$ ipython --no-banner

In [1]: import numpy as np

In [2]: from numpy import linalg as LA

In [3]: np.set_printoptions(precision=2, suppress=True, linewidth=140, sign=" ")

In [4]: X = np.loadtxt("mat.csv", delimiter=",")

In [5]: print(X)
[[ 19.28  -5.33   0.29]
 [-16.94   2.09  10.43]
 [-14.8    0.78  13.43]
 [  5.66   3.05 -18.94]
 [ -3.15  -3.84  19.37]
 [-10.27   6.64 -15.82]
 [ 18.28  -3.17  -7.47]
 [ -2.5    5.32 -19.12]
 [ 12.51   0.37 -15.6 ]
 [  4.99   3.27 -19.09]
 [ 17.08  -6.61   8.03]]

In [6]: # looks like rank 2

In [7]: gram = np.cov(X, rowvar=False)

In [8]: print(np.argwhere(np.triu(np.abs(np.corrcoef(X.T)) > 0.8, 1)))
[]

In [9]: print(np.corrcoef(X.T))
[[ 1.   -0.62 -0.25]
 [-0.62  1.   -0.61]
 [-0.25 -0.61  1.  ]]

In [10]: d = LA.norm(X[:, None] - X[None], axis=-1)

In [11]: print(d.mean(axis=1).argmax())
4

In [12]: print(np.unravel_index(d.round(6).argmax(), d.shape))
(np.int64(4), np.int64(9))

In [13]: print(d.shape)
(11, 11)

In [14]: print(LA.norm(X - X.mean(axis=0), axis=1))
[ 17.98  24.5   24.76  15.44  24.49  18.68  16.27  16.75  15.13  15.51  19.96]

In [15]: out = np.array([[0, -2, 5], [0, 1, -5], [-3, 1, -3]])

In [16]: print(np.einsum("ij,ij->i", X, X))
[ 400.  400.  400.  400.  400.  400.  400.  400.  400.  400.  400.]

In [17]: print(LA.matrix_rank(np.vstack([X, out.T])))
3

In [18]: Xs = X - X.mean(axis=0)

In [19]: left, sig, VT = LA.svd(Xs, full_matrices=False)

In [20]: print(np.abs(left[:, 0]).argmax())
2

In [21]: print((np.sign(left[:, 0]) == np.sign(left[0, 0])).astype(int))
[ 1  0  0  1  0  1  1  1  1  1  0]

In [22]: print(np.round(sig ** 2 / (sig ** 2).sum(), 2) + 0)
[ 0.61  0.39  0.  ]

In [23]: print(round(float((sig ** 2).sum() ** 2 / (sig ** 4).sum()), 2))
1.91

In [24]: print(np.round(Xs.mean(axis=0), 2) + 0)
[ 0.  0.  0.]

In [25]: print(VT[0] * np.sign(VT[0, np.abs(VT[0]).argmax()]))
[-0.52 -0.06  0.85]

In [26]: print(np.abs(VT[0]).argmax())
2

In [27]: print(sig.round(2) + 0)
[ 50.2  40.2   0. ]
